% python3 -q
>>> import numpy as np
>>> import numpy.linalg as la
>>> np.set_printoptions(precision=3, suppress=True, linewidth=120)
>>> E = np.load("arr.npy")
>>> print(E)
[[ 4.  0.  1.  0.]
 [ 0.  4.  2.  0.]
 [ 0.  0.  5.  0.]
 [-1.  0.  1.  5.]]
>>> print(np.round(la.eigvals(E).sum().real, 3))
18.0
>>> X = np.load("layer18.npy")
>>> print(X)
[[ 2 -1  0  0]
 [-1 -1  0  0]
 [ 0  0  2 -1]
 [ 0  0 -1 -1]]
>>> w, evecs = la.eigh(X)
>>> x = np.array([3, 2, 7, 4])
>>> print(la.eigvalsh(X[1:, 1:]))
[-1.303 -1.     2.303]
>>> print(evecs * np.maximum(w, 0) @ evecs.T)
[[ 2.109 -0.639  0.     0.   ]
 [-0.639  0.193  0.     0.   ]
 [ 0.     0.     2.109 -0.639]
 [ 0.     0.    -0.639  0.193]]
>>> print([round(float(la.det(X[:i, :i])), 2) + 0 for i in range(1, 5)])
[2.0, -3.0, -6.0, 9.0]
>>> W = np.array([[2, 0, 2, 0, 1, 3],
...     [2, 3, 3, 0, 2, 3],
...     [2, 0, 3, 3, 2, 1],
...     [3, 3, 1, 2, 2, 3]])
>>> c = np.array([2, 1, 0, 1, 2, 2])
>>> hid = np.maximum(X @ W + c, 0)
>>> print((hid > 0).astype(int))
[[1 0 1 1 1 1]
 [0 0 0 1 0 0]
 [1 0 1 1 1 1]
 [0 0 0 0 0 0]]
>>> print((hid > 0).mean(axis=0))
[0.5  0.   0.5  0.75 0.5  0.5 ]
>>> print(hid)
[[4 0 1 1 2 5]
 [0 0 0 1 0 0]
 [3 0 5 5 4 1]
 [0 0 0 0 0 0]]
>>> C = np.array([[0, -3], [-2, 3], [1, 0], [-2, -3], [-1, 2], [1, -2]])
>>> print((hid @ C).round(6).argmax(axis=1))
[0 0 0 0]
>>> print(hid @ C)
[[  2 -21]
 [ -2  -3]
 [ -8 -18]
 [  0   0]]
>>> rng = np.random.default_rng(8498)
>>> idx = rng.permutation(4)
>>> Y = X[:, idx] * rng.choice([-1, 1], 4)
>>> print(Y)
[[ 0  1  0 -2]
 [ 0  1  0  1]
 [ 2  0 -1  0]
 [-1  0 -1  0]]
>>> U, _, vt = la.svd(X.T @ Y)
>>> print(idx)
[2 1 3 0]
>>> print(np.round(la.lstsq(X, Y)[0], 3) + 0)
[[ 0.  0.  0. -1.]
 [ 0. -1.  0.  0.]
 [ 1.  0.  0.  0.]
 [ 0.  0.  1.  0.]]
>>> O, Rm = la.qr(Y)
>>> print(round(abs(Rm[0, 0]), 3), np.round(la.norm(Y[:, 0]), 3))
2.236 2.236
>>> mat = np.triu(rng.random((6, 6)) < 0.4, 1).astype(int)
>>> mat = mat + mat.T
>>> print(mat)
[[0 1 0 0 0 0]
 [1 0 1 1 1 1]
 [0 1 0 0 0 1]
 [0 1 0 0 0 0]
 [0 1 0 0 0 1]
 [0 1 1 0 1 0]]
>>> # symmetric
>>> print(la.lstsq(mat[:-1].T, mat[-1])[2])
3
>>> try:
...     la.inv(mat)
... except la.LinAlgError as e:
...     print(repr(e))
... 
LinAlgError('Singular matrix')
>>> print(np.allclose(mat[:-1].T @ la.lstsq(mat[:-1].T, mat[-1])[0], mat[-1]))
False
>>> print(np.trace(mat @ mat @ mat) // 6)
2
>>> print(mat @ mat)
[[1 0 1 1 1 1]
 [0 5 1 0 1 2]
 [1 1 2 1 2 1]
 [1 0 1 1 1 1]
 [1 1 2 1 2 1]
 [1 2 1 1 1 3]]
>>> print(mat.sum(axis=0))
[1 5 2 1 2 3]
>>> low = np.diag(mat.sum(axis=1)) - mat
>>> print(low)
[[ 1 -1  0  0  0  0]
 [-1  5 -1 -1 -1 -1]
 [ 0 -1  2  0  0 -1]
 [ 0 -1  0  1  0  0]
 [ 0 -1  0  0  2 -1]
 [ 0 -1 -1  0 -1  3]]
>>> m1 = np.array([[1, -4, 1], [-4, 1, -4], [1, -4, 1]])
>>> # columns 0 and 2 are equal
>>> U, sv = la.svd(m1)
Traceback (most recent call last):
  File "<python-input-45>", line 1, in <module>
    U, sv = la.svd(m1)
    ^^^^^
ValueError: too many values to unpack (expected 2)
>>> U, sv, vt = la.svd(m1, full_matrices=False)
>>> print((sv > 1e-8).sum())
2
>>> print(np.allclose(U * sv @ vt, m1))
True
>>> print(U.shape, sv.shape, vt.shape)
(3, 3) (3,) (3, 3)
>>> print(np.abs(U[:, 0]).round(6).argmax())
1
>>> w, evecs = la.eigh(m1)
>>> print(np.abs(evecs[:, -1]))
[0.522 0.675 0.522]
>>> print(np.abs(evecs[:, -1]).round(6).argmax())
1
>>> print(m1 @ la.pinv(m1) @ m1)
[[ 1. -4.  1.]
 [-4.  1. -4.]
 [ 1. -4.  1.]]
>>> print(la.lstsq(m1[:-1].T, m1[-1])[2])
2
>>> try:
...     la.inv(m1)
... except la.LinAlgError as e:
...     print("failed:", e)
... 
failed: Singular matrix
>>> print(np.unique(m1.round(6), axis=0).shape)
(2, 3)
>>> U, sv, vt = la.svd(m1)
>>> print(sv.round(3) + 0)
[7.179 4.179 0.   ]
>>> Y = U[:, :2] @ np.diag(sv[:2]) @ vt[:2]
>>> print(Y)
[[ 1. -4.  1.]
 [-4.  1. -4.]
 [ 1. -4.  1.]]
>>> print(round(la.norm(m1 - Y) / la.norm(m1), 3))
0.0
>>> print(round(la.norm(m1 - Y, 2), 3), round(float(sv[2]), 3))
0.0 0.0
>>> idx = rng.permutation(3)
>>> print(idx)
[2 1 0]
>>> Y = m1[idx][:, idx]
>>> print(np.round(np.sort(np.abs(la.eigvals(Y))), 3) + 0)
[0.    4.179 7.179]
>>> print(np.diag(Y))
[1 1 1]
>>> print(Y)
[[ 1 -4  1]
 [-4  1 -4]
 [ 1 -4  1]]
>>> feats = np.array([[1, 0, 3], [0, 3, 1], [0, 0, 1]])
>>> # triangular, det is the product of the diagonal
>>> W = np.array([[2, 0, 0, 1, -1, -2], [2, -2, 2, -1, 1, -2], [-1, -2, 0, 2, 2, 0]])
>>> c = np.array([-2, -2, 0, 1, -2, 1])
>>> hid = np.maximum(feats @ W + c, 0)
>>> print(hid)
[[0 0 0 8 3 0]
 [3 0 6 0 3 0]
 [0 0 0 3 0 1]]
>>> print((hid > 0).astype(int))
[[0 0 0 1 1 0]
 [1 0 1 0 1 0]
 [0 0 0 1 0 1]]
>>> C = np.array([[-1, 1, 1],
...     [-1, 2, -1],
...     [0, 1, 0],
...     [-2, -1, 1],
...     [0, -2, 1],
...     [2, 1, -1]])
>>> print((hid @ C).round(6).argmax(axis=1))
[2 2 2]
>>> O, evecs = la.qr(feats[:, :1])[0], la.qr(feats[:, 1:])[0]
>>> sv = la.svd(O.T @ evecs, compute_uv=False)
>>> print(np.degrees(np.arccos(sv.clip(0, 1))))
[18.435]
>>> print(sv)
[0.949]
>>> print(round(la.norm(O @ O.T - evecs @ evecs.T, 2), 3))
1.0
>>> W0 = np.load("data.npy")
>>> print(W0)
[[ 0.26   4.449 -1.893 -1.606  0.811]
 [-0.055  5.07  -0.696 -1.224 -2.851]
 [ 1.922  2.187 -0.346 -1.437  1.816]
 [ 1.388  3.772 -0.982 -1.689  0.974]
 [ 0.467  0.212 -0.512 -0.354  1.451]
 [ 1.42   3.7   -1.061 -1.672  0.97 ]
 [ 0.914  1.119 -0.259 -0.73   0.816]
 [ 1.027  1.139 -0.192 -0.727  0.886]
 [-0.837  3.355 -1.755 -1.001 -0.166]
 [-0.637  3.268 -1.697 -1.038 -0.063]
 [-0.65   4.052 -0.815 -0.972 -2.15 ]
 [ 0.376  2.693 -0.766 -1.042  0.11 ]
 [ 0.001  0.006 -0.07   0.001 -0.081]
 [-0.206  4.977 -0.615 -1.185 -2.806]
 [ 1.052  1.864  0.558 -0.637 -1.185]
 [ 0.967  2.883 -1.23  -1.333  1.631]
 [ 1.561  1.291 -0.685 -1.186  2.322]]
>>> x = np.array([-3, 0, 1, 0, 3])
>>> target = W0 @ x
>>> print(np.round(la.pinv(W0) @ W0, 3) + 0)
[[1. 0. 0. 0. 0.]
 [0. 1. 0. 0. 0.]
 [0. 0. 1. 0. 0.]
 [0. 0. 0. 1. 0.]
 [0. 0. 0. 0. 1.]]
>>> target = target + 0.05 * rng.normal(size=17)
>>> print(target)
[-0.239 -9.141 -0.679 -2.2    2.445 -2.368 -0.661 -0.522  0.315  0.074 -5.382 -1.542 -0.197 -8.442 -6.129  0.783  1.61 ]
>>> c, *_ = la.lstsq(W0, target)
>>> print(c)
[-2.857 -0.065  0.778  0.05   2.916]
>>> print([round(float(la.norm(la.solve(W0.T @ W0 + lam * np.eye(5), W0.T @ target))), 2) for lam in (0, 1, 10, 100)])
[4.16, 2.64, 1.73, 0.68]
>>> O, evecs = la.qr(W0[:, :3])[0], la.qr(W0[:, 3:])[0]
>>> sv = la.svd(O.T @ evecs, compute_uv=False)
>>> print(sv)
[0.999 0.996]
>>> K = np.load("test10.npy")
>>> print(K)
[[ 0.  3.  0.  0.]
 [ 3. -2.  3.  0.]
 [ 0.  3.  3.  3.]
 [ 0.  0.  3. -3.]]
>>> # equal to its transpose
>>> print([round(float(la.det(K[:i, :i])), 2) + 0 for i in range(1, 5)])
[0.0, -9.0, -27.0, 162.0]
>>> u = np.array([0, 0])
>>> print(np.array([np.convolve(row, u, "same") for row in K]))
[[0. 0. 0. 0.]
 [0. 0. 0. 0.]
 [0. 0. 0. 0.]
 [0. 0. 0. 0.]]
>>> print(np.cross(K[0, :3], K[1, :3]))
[ 9.  0. -9.]
>>> A = (rng.random((5, 5)) < 0.3) + np.eye(5)
>>> A /= A.sum(axis=1, keepdims=True)
>>> print(A)
[[0.333 0.333 0.    0.    0.333]
 [0.    0.5   0.5   0.    0.   ]
 [0.    0.333 0.333 0.333 0.   ]
 [0.    0.    0.5   0.5   0.   ]
 [0.25  0.25  0.    0.    0.5  ]]
>>> print(A @ np.ones(5))
[1. 1. 1. 1. 1.]
>>> print(la.matrix_power(A, 2))
[[0.194 0.361 0.167 0.    0.278]
 [0.    0.417 0.417 0.167 0.   ]
 [0.    0.278 0.444 0.278 0.   ]
 [0.    0.167 0.417 0.417 0.   ]
 [0.208 0.333 0.125 0.    0.333]]
>>> print(np.sort(np.abs(la.eigvals(A)))[::-1])
[1.    0.717 0.5   0.167 0.116]
>>> print(A.sum(axis=1))
[1. 1. 1. 1. 1.]
>>> pr = np.eye(5)[2]
>>> for _ in range(5):
...     pr = pr @ A
...     print(pr.round(3))
... 
[0.    0.333 0.333 0.333 0.   ]
[0.    0.278 0.444 0.278 0.   ]
[0.    0.287 0.426 0.287 0.   ]
[0.    0.285 0.429 0.285 0.   ]
[0.    0.286 0.428 0.286 0.   ]
